>>> import numpy as np
>>> np.set_printoptions(suppress=True, linewidth=100)
>>> def rd(a):
...     return np.round(a, 2) + 0
... 
>>> X = np.array([[-0.5, -1.8, 0.4, 1.2, 1.9, -0.7, -0.9, 0.6],
...     [-0.6, 0.4, 0.2, -1.0, -0.6, 0.4, 2.4, -0.1],
...     [0.3, -0.8, -0.2, -1.3, -0.9, -0.6, -0.2, 1.3]])
>>> X[:, 4] *= 3
>>> rd(X)
array([[-0.5, -1.8,  0.4,  1.2,  5.7, -0.7, -0.9,  0.6],
       [-0.6,  0.4,  0.2, -1. , -1.8,  0.4,  2.4, -0.1],
       [ 0.3, -0.8, -0.2, -1.3, -2.7, -0.6, -0.2,  1.3]])
>>> A2 = np.array([[1, 2],
...     [3, -3],
...     [1, -3],
...     [-1, -2],
...     [3, 0],
...     [-3, 3],
...     [-3, 3],
...     [-3, -1]])
>>> rd(X @ A2)
array([[ 13.4,  -4.6],
       [-11.7,   7.5],
       [-10.6,   2.5]])
>>> np.vstack([X, A2.T]).shape
(5, 8)
>>> cov = X.T @ X
>>> np.linalg.matrix_rank(cov)
np.int64(3)
>>> (X @ X.T).shape
(3, 3)
>>> m1 = np.loadtxt("m.csv", delimiter=",")
>>> m1
array([[-0.9,  1.4, -1.3,  0.4],
       [ 0.9, -1.6, -1.1,  0.7],
       [ 0.9,  0.8,  0.7,  0.4],
       [-3.5,  2. ,  7.5,  4. ],
       [ 0.5,  0. , -1.1,  0.2],
       [ 0.4,  0. , -0.5,  0.1],
       [-1.5, -0.9,  0.1,  1.6],
       [-0.4,  0.2, -0.3,  0.2],
       [ 0.8, -0.4, -0.1,  0.6],
       [-1.2,  0.9, -0.6,  0.7],
       [ 0.6, -0.1, -1.3,  1.2],
       [-0.3,  0.7,  0.5,  0.1],
       [-0.7, -0.2,  1.4,  0.4],
       [-0.9, -0.2,  0.5,  0. ],
       [ 0. ,  0. ,  1. ,  1.3],
       [-0.6,  0.2, -0.3, -0.1],
       [ 0.7, -0.2,  1.6,  2.2],
       [ 3.1,  1.7, -0.5,  1.2],
       [ 0. ,  0.7,  2. , -1.6],
       [-0.9, -0.9,  0.2, -0.6]])
>>> hat = m1 @ np.linalg.solve(m1.T @ m1, m1.T)
>>> print(rd(hat @ m1[:, 3]))
[ 0.4  0.7  0.4  4.   0.2  0.1  1.6  0.2  0.6  0.7  1.2  0.1  0.4  0.   1.3 -0.1  2.2  1.2 -1.6
 -0.6]
>>> vec = np.array([9, -3, 8, 1])
>>> target = m1 @ vec
>>> rd(np.linalg.lstsq(m1, target)[0])
array([ 9., -3.,  8.,  1.])
>>> rd(np.linalg.pinv(m1) @ m1)
array([[1., 0., 0., 0.],
       [0., 1., 0., 0.],
       [0., 0., 1., 0.],
       [0., 0., 0., 1.]])
>>> rng = np.random.default_rng(65679)
>>> target = target + 0.3 * rng.normal(size=20)
>>> rd(target)
array([-22.43,   4.5 ,  11.39,  26.5 ,  -3.63,  -0.25,  -8.23,  -6.17,   8.26, -17.77,  -3.  ,
        -0.23,   5.73,  -3.37,   8.78,  -8.66,  21.59,  19.6 ,  12.28,  -4.77])
>>> c, *_ = np.linalg.lstsq(m1, target)
>>> rd(c)
array([ 8.92, -2.97,  7.95,  0.99])
>>> [round(float(np.linalg.norm(np.linalg.solve(m1.T @ m1 + lam * np.eye(4), m1.T @ target))), 2) for lam in (0, 1, 10, 100)]
[12.35, 11.56, 7.62, 2.21]
>>> rd(m1.T @ (target - m1 @ c))
array([0., 0., 0., 0.])
>>> c.round()
array([ 9., -3.,  8.,  1.])
>>> u = np.array([0, 2, 1, 1, 0, 0])
>>> K = np.outer(rng.normal(size=21), u) + 0.02 * rng.normal(size=(21, 6))
>>> rd(K)
array([[ 0.02,  4.26,  2.14,  2.11,  0.01,  0.04],
       [ 0.  ,  0.78,  0.39,  0.39,  0.02, -0.01],
       [-0.01, -0.87, -0.46, -0.42, -0.01, -0.02],
       [ 0.  , -1.23, -0.61, -0.63,  0.02, -0.01],
       [ 0.04,  1.05,  0.54,  0.54,  0.01, -0.02],
       [-0.05,  1.78,  0.85,  0.9 , -0.01,  0.  ],
       [-0.01,  0.86,  0.45,  0.41, -0.02,  0.  ],
       [-0.02,  1.33,  0.65,  0.65,  0.02,  0.01],
       [-0.01,  1.3 ,  0.66,  0.65,  0.01, -0.02],
       [-0.02,  2.27,  1.12,  1.16,  0.01,  0.01],
       [ 0.  ,  2.13,  1.11,  1.05, -0.01,  0.01],
       [-0.01,  2.03,  1.03,  0.99,  0.02, -0.02],
       [ 0.  ,  0.78,  0.37,  0.36, -0.04,  0.03],
       [-0.01, -0.06, -0.03,  0.  , -0.02,  0.02],
       [ 0.03,  3.11,  1.58,  1.56,  0.03,  0.02],
       [ 0.01, -0.09, -0.08, -0.07, -0.01,  0.02],
       [ 0.01,  0.47,  0.23,  0.25, -0.01,  0.01],
       [ 0.  ,  3.45,  1.67,  1.72, -0.01,  0.  ],
       [ 0.  , -0.23, -0.12, -0.11,  0.04,  0.  ],
       [ 0.  , -0.59, -0.31, -0.29, -0.03,  0.  ],
       [ 0.02, -2.33, -1.16, -1.15, -0.06,  0.03]])
>>> A2 = K / np.sqrt((K ** 2).mean(axis=1, keepdims=True))
>>> np.linalg.matrix_rank(K - K.mean(axis=1, keepdims=True))
np.int64(5)
>>> np.linalg.matrix_rank(A2) == np.linalg.matrix_rank(K)
np.True_
